In [1]: import numpy as np

In [2]: np.set_printoptions(precision=1, suppress=True, linewidth=200)

In [3]: def rd(a):
   ...:     return np.round(a, 1) + 0
   ...: 

In [4]: J = np.loadtxt("arr.csv", delimiter=",")

In [5]: J
Out[5]: 
array([[0., 0.],
       [2., 0.],
       [2., 0.]])

In [6]: Uu, s, Vt = np.linalg.svd(J)

In [7]: rd(s)
Out[7]: array([2.8, 0. ])

In [8]: np.argmax(s[:-1] / (s[1:] + 1e-6)) + 1
Out[8]: np.int64(1)

In [9]: other = Uu[:, :1] @ np.diag(s[:1]) @ Vt[:1]

In [10]: np.linalg.matrix_rank(other)
Out[10]: np.int64(1)

In [11]: rd(np.linalg.svd(J, compute_uv=False))
Out[11]: array([2.8, 0. ])

In [12]: print(rd(np.linalg.pinv(J)))
[[0.  0.2 0.2]
 [0.  0.  0. ]]

In [13]: mat = np.load("layer13.npy")

In [14]: rd(mat)
Out[14]: 
array([[ 0.7,  0.5, -0.5,  0. , -1.9, -0.6],
       [ 0.3,  0.2, -0.2,  0. , -0.8, -0.2],
       [ 0.4,  0.2, -0.2,  0. , -1. , -0.3],
       [ 0.9,  0.6, -0.6,  0. , -2.5, -0.8]])

In [15]: # null space of dimension 5

In [16]: rank = np.linalg.matrix_rank(mat)

In [17]: rank
Out[17]: np.int64(1)

In [18]: null = np.linalg.svd(mat)[2][rank:].T

In [19]: [int(np.linalg.matrix_rank(mat[:i])) for i in range(1, len(mat) + 1)]
Out[19]: [1, 1, 1, 1]

In [20]: np.linalg.matrix_rank(mat.T @ mat), np.linalg.matrix_rank(mat @ mat.T)
Out[20]: (np.int64(1), np.int64(1))

In [21]: print(np.argsort(-np.linalg.norm(mat, axis=0).round(6), kind="stable")[:3])
[4 0 5]

In [22]: np.linalg.matrix_rank(mat, rtol=0.1)
Out[22]: np.int64(1)

In [23]: Uu, s, Vt = np.linalg.svd(mat)

In [24]: evecs = Vt[:(s > 1e-8).sum()]

In [25]: rng = np.random.default_rng(346)

In [26]: x0 = mat[1] + -1 * mat[0] + rng.integers(2) * np.eye(6)[1]

In [27]: rd(x0)
Out[27]: array([-0.4,  0.7,  0.3,  0. ,  1.1,  0.4])

In [28]: rd(np.diag(evecs.T @ evecs))
Out[28]: array([0.1, 0.1, 0.1, 0. , 0.7, 0.1])

In [29]: print(np.linalg.matrix_rank(np.vstack([mat, x0])))
2

In [30]: rd(evecs.T @ evecs)
Out[30]: 
array([[ 0.1,  0.1, -0.1,  0. , -0.3, -0.1],
       [ 0.1,  0.1, -0.1,  0. , -0.2, -0.1],
       [-0.1, -0.1,  0.1,  0. ,  0.2,  0.1],
       [ 0. ,  0. ,  0. ,  0. ,  0. ,  0. ],
       [-0.3, -0.2,  0.2,  0. ,  0.7,  0.2],
       [-0.1, -0.1,  0.1,  0. ,  0.2,  0.1]])
